% python3 -q
>>> import numpy as np
>>> from numpy import linalg as LA
>>> np.set_printoptions(precision=2, suppress=True, linewidth=120)
>>> rnd = lambda a: np.round(a, 2) + 0
>>> M = np.array([[-3, 2, -2], [0, 2, 0], [0, 0, 2]])
>>> vec = np.array([3, 1, -3])
>>> h = np.maximum(M @ vec, 0)
>>> M.T @ h
array([0, 4, 0])
>>> np.maximum(M @ vec, 0) - np.maximum(-M @ vec, 0)
array([-1,  2, -6])
>>> h
array([0, 2, 0])
>>> np.flatnonzero(h > 1e-9)
array([1])
>>> M * (h > 1e-9)[:, None]
array([[0, 0, 0],
       [0, 2, 0],
       [0, 0, 0]])
>>> np.maximum(M @ (3 * vec), 0)
array([0, 6, 0])
>>> proj = np.triu(np.array([[2, -1, -3], [-3, -3, 3], [-2, 2, -1]]), 1) + np.eye(3)
>>> M2 = proj @ M @ LA.inv(proj)
>>> np.poly(M2)
array([ 1., -1., -8., 12.])
>>> M2
array([[-3., -3., -8.],
       [ 0.,  2.,  0.],
       [ 0.,  0.,  2.]])
>>> rnd(LA.det(M2))
np.float64(-12.0)
>>> ev, evecs = LA.eig(M2)
>>> M2 @ evecs[:, 0] - ev[0] * evecs[:, 0]
array([0., 0., 0.])
>>> ev
array([-3.,  2.,  2.])
>>> rnd(np.sort(LA.eigvals(LA.inv(M2))))
array([-0.33,  0.5 ,  0.5 ])
>>> rnd(np.sort(LA.eigvals(M2 @ M2)))
array([4., 4., 9.])
>>> np.prod(ev)
np.float64(-12.0)
>>> W0 = np.loadtxt("a.csv", delimiter=",")
>>> W0
array([[ 4., -6., -9.],
       [ 0.,  6.,  2.],
       [ 0.,  0., -7.]])
>>> np.abs(W0).max()
np.float64(9.0)
>>> LA.rank(W0)
Traceback (most recent call last):
  File "<python-input-27>", line 1, in <module>
    LA.rank(W0)
    ^^^^^^^
AttributeError: module 'numpy.linalg' has no attribute 'rank'
>>> rnd(LA.svd(W0, compute_uv=False))
array([13.67,  5.49,  2.24])
>>> np.unravel_index(np.abs(W0).argmax(), W0.shape)
(np.int64(0), np.int64(2))
>>> np.count_nonzero(W0)
np.int64(6)
>>> rnd(LA.norm(W0))
np.float64(14.9)
>>> rnd(W0.mean(axis=0))
array([ 1.33,  0.  , -4.67])
>>> LA.matrix_rank(W0)
np.int64(3)
>>> W0.shape
(3, 3)
>>> np.diff(W0, axis=0)
array([[-4., 12., 11.],
       [ 0., -6., -9.]])
